$ python -q
>>> import numpy as np
>>> np.set_printoptions(precision=1, suppress=True, linewidth=200, legacy="1.25")
>>> A = np.load("m.npy")
>>> A
array([[ 0,  0,  0,  3,  3],
       [ 0,  2,  3,  0,  2],
       [ 0,  3,  0,  2,  0],
       [ 0,  2,  0,  1,  2],
       [ 3,  1,  3,  2,  1],
       [ 3,  3,  0,  0,  0],
       [ 3,  1,  0,  3,  0],
       [ 0,  2,  0,  3,  1],
       [ 3,  1,  3,  2,  2],
       [ 2,  1,  0,  1,  1],
       [ 1,  1,  2,  2,  3],
       [ 0, -2, -3,  3,  1]])
>>> A.shape
(12, 5)
>>> np.linalg.svd(A, compute_uv=False)
array([10.9,  6.5,  4.9,  4.3,  2.3])
>>> np.count_nonzero(A)
41
>>> np.diff(A, axis=0)
array([[ 0,  2,  3, -3, -1],
       [ 0,  1, -3,  2, -2],
       [ 0, -1,  0, -1,  2],
       [ 3, -1,  3,  1, -1],
       [ 0,  2, -3, -2, -1],
       [ 0, -2,  0,  3,  0],
       [-3,  1,  0,  0,  1],
       [ 3, -1,  3, -1,  1],
       [-1,  0, -3, -1, -1],
       [-1,  0,  2,  1,  2],
       [-1, -3, -5,  1, -2]])
>>> A - A[0]
array([[ 0,  0,  0,  0,  0],
       [ 0,  2,  3, -3, -1],
       [ 0,  3,  0, -1, -3],
       [ 0,  2,  0, -2, -1],
       [ 3,  1,  3, -1, -2],
       [ 3,  3,  0, -3, -3],
       [ 3,  1,  0,  0, -3],
       [ 0,  2,  0,  0, -2],
       [ 3,  1,  3, -1, -1],
       [ 2,  1,  0, -2, -2],
       [ 1,  1,  2, -1,  0],
       [ 0, -2, -3,  0, -2]])
>>> A.sum(axis=1)
array([ 6,  7,  5,  5, 10,  6,  7,  6, 11,  5,  9, -1])
>>> np.round(np.linalg.norm(A), 1)
14.4
>>> A.sum(axis=0)
array([15, 15,  8, 22, 16])
>>> np.abs(A).max()
3
